% python3 -q
>>> import numpy as np
>>> np.set_printoptions(precision=2, suppress=True, linewidth=140, floatmode="fixed")
>>> C = np.array([[-2, 2, -1, 5], [-1, -5, -3, 4]])
>>> X = np.repeat(C, 34 // 2, axis=0)
>>> rng = np.random.default_rng(349243)
>>> X = X + 0.3 * rng.normal(size=X.shape)
>>> print(X)
[[-2.10  1.91 -1.12  4.78]
 [-1.84  2.26 -1.37  4.83]
 [-2.22  2.36 -1.53  4.79]
 [-2.30  1.91 -0.72  5.24]
 [-1.85  1.30 -1.43  4.32]
 [-2.39  2.33 -0.71  4.80]
 [-2.05  2.10 -0.56  4.83]
 [-1.79  2.14 -1.09  4.92]
 [-2.11  1.36 -1.09  5.07]
 [-2.04  1.76 -0.69  5.23]
 [-2.13  1.99 -0.88  5.17]
 [-2.22  2.10 -0.98  5.33]
 [-1.68  2.35 -1.05  5.52]
 [-2.16  2.05 -0.16  4.96]
 [-1.78  2.02 -1.16  4.61]
 [-2.71  2.35 -1.62  4.31]
 [-1.85  2.00 -0.67  5.14]
 [-0.96 -4.51 -2.85  4.11]
 [-0.89 -4.93 -2.82  4.23]
 [-1.24 -4.77 -2.82  3.73]
 [-1.27 -4.81 -3.01  4.22]
 [-0.93 -4.81 -2.74  3.91]
 [-1.38 -4.73 -2.67  4.19]
 [-1.15 -5.05 -3.06  3.44]
 [-1.13 -5.37 -3.20  4.00]
 [-1.06 -5.42 -2.72  4.31]
 [-1.01 -5.17 -3.43  4.35]
 [-0.79 -5.08 -3.37  3.69]
 [-1.58 -4.81 -2.71  4.03]
 [-1.00 -4.72 -2.45  3.75]
 [-0.53 -5.63 -3.03  3.72]
 [-1.33 -4.83 -3.01  3.92]
 [-1.48 -4.78 -3.00  4.16]
 [-0.97 -5.14 -2.90  4.10]]
>>> vec = np.array([0, 0, 2, 0])
>>> target = X @ vec
>>> c, lr = np.zeros(4), 1 / np.linalg.norm(X, 2) ** 2
>>> for i in range(8):
...     c -= lr * X.T @ (X @ c - target)
...     if i % 2 == 0: print(i, round(np.linalg.norm(X @ c - target), 2))
... 
0 4.53
2 3.51
4 3.36
6 3.33
>>> print(round(np.linalg.cond(X), 2))
22.31
>>> c
array([ 0.15,  0.53,  0.39, -0.48])
>>> [round(float(x), 2) for x in np.linalg.svd(X, compute_uv=False)[:3]]
[31.73, 20.71, 1.92]
>>> round(float(np.linalg.norm(X, 2) / np.linalg.norm(X)), 2)
0.84
>>> np.argsort(-np.linalg.norm(X, axis=0).round(6), kind="stable")[:3]
array([3, 1, 2])
>>> X.ravel(order="F")
array([-2.10, -1.84, -2.22, -2.30, -1.85, -2.39, -2.05, -1.79, -2.11, -2.04, -2.13, -2.22, -1.68, -2.16, -1.78, -2.71, -1.85, -0.96, -0.89,
       -1.24, -1.27, -0.93, -1.38, -1.15, -1.13, -1.06, -1.01, -0.79, -1.58, -1.00, -0.53, -1.33, -1.48, -0.97,  1.91,  2.26,  2.36,  1.91,
        1.30,  2.33,  2.10,  2.14,  1.36,  1.76,  1.99,  2.10,  2.35,  2.05,  2.02,  2.35,  2.00, -4.51, -4.93, -4.77, -4.81, -4.81, -4.73,
       -5.05, -5.37, -5.42, -5.17, -5.08, -4.81, -4.72, -5.63, -4.83, -4.78, -5.14, -1.12, -1.37, -1.53, -0.72, -1.43, -0.71, -0.56, -1.09,
       -1.09, -0.69, -0.88, -0.98, -1.05, -0.16, -1.16, -1.62, -0.67, -2.85, -2.82, -2.82, -3.01, -2.74, -2.67, -3.06, -3.20, -2.72, -3.43,
       -3.37, -2.71, -2.45, -3.03, -3.01, -3.00, -2.90,  4.78,  4.83,  4.79,  5.24,  4.32,  4.80,  4.83,  4.92,  5.07,  5.23,  5.17,  5.33,
        5.52,  4.96,  4.61,  4.31,  5.14,  4.11,  4.23,  3.73,  4.22,  3.91,  4.19,  3.44,  4.00,  4.31,  4.35,  3.69,  4.03,  3.75,  3.72,
        3.92,  4.16,  4.10])
>>> blk = X.reshape(34, 2, -1)
>>> np.swapaxes(blk, 1, 2)[3]
array([[-2.30, -0.72],
       [ 1.91,  5.24]])
>>> np.einsum("ihd,jhd->hij", blk, blk).shape
(2, 34, 34)
>>> print(blk[:, 0])
[[-2.10  1.91]
 [-1.84  2.26]
 [-2.22  2.36]
 [-2.30  1.91]
 [-1.85  1.30]
 [-2.39  2.33]
 [-2.05  2.10]
 [-1.79  2.14]
 [-2.11  1.36]
 [-2.04  1.76]
 [-2.13  1.99]
 [-2.22  2.10]
 [-1.68  2.35]
 [-2.16  2.05]
 [-1.78  2.02]
 [-2.71  2.35]
 [-1.85  2.00]
 [-0.96 -4.51]
 [-0.89 -4.93]
 [-1.24 -4.77]
 [-1.27 -4.81]
 [-0.93 -4.81]
 [-1.38 -4.73]
 [-1.15 -5.05]
 [-1.13 -5.37]
 [-1.06 -5.42]
 [-1.01 -5.17]
 [-0.79 -5.08]
 [-1.58 -4.81]
 [-1.00 -4.72]
 [-0.53 -5.63]
 [-1.33 -4.83]
 [-1.48 -4.78]
 [-0.97 -5.14]]
